% python3 -q
>>> import numpy as np
>>> np.set_printoptions(suppress=True, linewidth=120)
>>> mat = np.load("dump.npy")
>>> mat
array([[0, 1, 0, 0],
       [0, 0, 2, 0],
       [2, 0, 0, 0],
       [0, 0, 0, 1]])
>>> U, sigma, VT = np.linalg.svd(mat, full_matrices=False)
>>> print(np.cumsum(sigma ** 2) / np.sum(sigma ** 2))
[0.4 0.8 0.9 1. ]
>>> print(sigma / sigma[0])
[1.  1.  0.5 0.5]
>>> U.T @ mat @ VT.T
array([[2., 0., 0., 0.],
       [0., 2., 0., 0.],
       [0., 0., 1., 0.],
       [0., 0., 0., 1.]])
>>> VT @ VT.T
array([[1., 0., 0., 0.],
       [0., 1., 0., 0.],
       [0., 0., 1., 0.],
       [0., 0., 0., 1.]])
>>> U.shape, sigma.shape, VT.shape
((4, 4), (4,), (4, 4))
>>> rng = np.random.default_rng(928720)
>>> idx = rng.permutation(4)
>>> idx
array([3, 0, 2, 1])
>>> A2 = mat[idx][:, idx]
>>> A2
array([[1, 0, 0, 0],
       [0, 0, 0, 1],
       [0, 2, 0, 0],
       [0, 0, 2, 0]])
>>> np.diag(A2)
array([1, 0, 0, 0])
>>> np.round(np.sort(np.abs(np.linalg.eigvals(A2))), 3)
array([1.   , 1.587, 1.587, 1.587])
>>> print(np.allclose(A2, mat))
False
>>> np.trace(A2)
np.int64(1)
>>> idx = rng.permutation(4)
>>> A2 = mat[:, idx] * rng.choice([-1, 1], 4)
>>> A2
array([[ 0,  0, -1,  0],
       [ 0,  2,  0,  0],
       [ 0,  0,  0, -2],
       [-1,  0,  0,  0]])
>>> U, _, VT = np.linalg.svd(mat.T @ A2)
>>> print(U @ VT)
[[ 0.  0.  0. -1.]
 [ 0.  0. -1.  0.]
 [ 0.  1.  0.  0.]
 [-1.  0.  0.  0.]]
>>> round(np.linalg.norm(mat) ** 2 / np.linalg.norm(mat, 2) ** 2, 3)
np.float64(2.5)
>>> print(np.round(np.linalg.norm(mat, "nuc"), 3))
6.0
>>> round(np.linalg.norm(mat[2], 1), 3), np.round(np.linalg.norm(mat[2], np.inf), 3)
(np.float64(2.0), np.float64(2.0))
>>> print(round(float(np.linalg.norm(mat[2] - mat[1])), 3))
2.828
>>> np.round(np.linalg.norm(mat, 2), 3)
np.float64(2.0)
>>> np.round(np.linalg.norm(mat, axis=1), 3)
array([1., 2., 2., 1.])
>>> np.linalg.norm(mat, axis=1).argmax()
np.int64(1)
>>> np.round(np.linalg.norm(mat, axis=0), 3)
array([2., 1., 2., 1.])
>>> print(mat.T @ mat)
[[4 0 0 0]
 [0 1 0 0]
 [0 0 4 0]
 [0 0 0 1]]
>>> np.round(np.linalg.pinv(mat), 3)
array([[0. , 0. , 0.5, 0. ],
       [1. , 0. , 0. , 0. ],
       [0. , 0.5, 0. , 0. ],
       [0. , 0. , 0. , 1. ]])
>>> np.round(np.linalg.svd(mat, compute_uv=False), 3)
array([2., 2., 1., 1.])
>>> feats = (rng.random((5, 5)) < 0.3) + np.eye(5)
>>> feats /= feats.sum(axis=1, keepdims=True)
>>> feats
array([[0.5 , 0.  , 0.  , 0.  , 0.5 ],
       [0.  , 0.5 , 0.25, 0.  , 0.25],
       [0.  , 0.  , 0.5 , 0.  , 0.5 ],
       [0.  , 0.  , 0.  , 1.  , 0.  ],
       [0.25, 0.25, 0.  , 0.  , 0.5 ]])
>>> np.einsum("ii->", feats)
np.float64(3.0)
>>> np.round(np.linalg.det(feats[::-1]), 3)
np.float64(0.031)
>>> np.round(np.linalg.eigvals(feats), 3)
array([1.  , 0.25, 0.25, 0.5 , 1.  ])
>>> print(np.kron(np.eye(2, dtype=int), feats))
[[0.5  0.   0.   0.   0.5  0.   0.   0.   0.   0.  ]
 [0.   0.5  0.25 0.   0.25 0.   0.   0.   0.   0.  ]
 [0.   0.   0.5  0.   0.5  0.   0.   0.   0.   0.  ]
 [0.   0.   0.   1.   0.   0.   0.   0.   0.   0.  ]
 [0.25 0.25 0.   0.   0.5  0.   0.   0.   0.   0.  ]
 [0.   0.   0.   0.   0.   0.5  0.   0.   0.   0.5 ]
 [0.   0.   0.   0.   0.   0.   0.5  0.25 0.   0.25]
 [0.   0.   0.   0.   0.   0.   0.   0.5  0.   0.5 ]
 [0.   0.   0.   0.   0.   0.   0.   0.   1.   0.  ]
 [0.   0.   0.   0.   0.   0.25 0.25 0.   0.   0.5 ]]
>>> round(np.linalg.det(2 * feats), 3), np.round(np.linalg.det(feats), 3)
(np.float64(1.0), np.float64(0.031))
>>> w1 = np.array([[0, 2, 1, 0, 2],
...     [0, 2, 0, 2, 0],
...     [0, 2, 0, 2, 1],
...     [1, 0, 0, 2, 2],
...     [0, 0, 1, 1, 2]])
>>> beta = np.array([2, 6, 9, 4, 3])
>>> act = np.maximum(feats @ w1 + beta, 0)
>>> np.linalg.matrix_rank(act)
np.int64(5)
>>> (act > 0).astype(int)
array([[1, 1, 1, 1, 1],
       [1, 1, 1, 1, 1],
       [1, 1, 1, 1, 1],
       [1, 1, 1, 1, 1],
       [1, 1, 1, 1, 1]])
>>> basis = np.array([[3, 0], [1, 3], [0, 1], [0, 0], [2, 0]])
>>> (act @ basis).round(6).argmax(axis=1)
array([1, 1, 1, 1, 1])
>>> print(w1 @ basis)
[[6 7]
 [2 6]
 [4 6]
 [7 0]
 [4 1]]
>>> A2 = feats + rng.integers(-2, 3, (5, 4)) @ rng.integers(-2, 3, (4, 5))
>>> A2
array([[ 0.5 , -1.  , -6.  , -1.  ,  2.5 ],
       [ 0.  , -2.5 ,  2.25, -7.  , -5.75],
       [-2.  , -2.  ,  2.5 ,  1.  ,  4.5 ],
       [-6.  ,  3.  , -8.  ,  5.  ,  6.  ],
       [-5.75,  5.25, -8.  ,  3.  ,  2.5 ]])
>>> np.round(np.linalg.svd(A2 - feats, compute_uv=False), 3) + 0
array([18.827,  8.234,  5.15 ,  4.386,  0.   ])
>>> np.linalg.matrix_rank(A2 - feats, tol=1e-8)
np.int64(4)
>>> np.abs(A2 - feats).sum(axis=1)
array([10., 18., 11., 27., 24.])
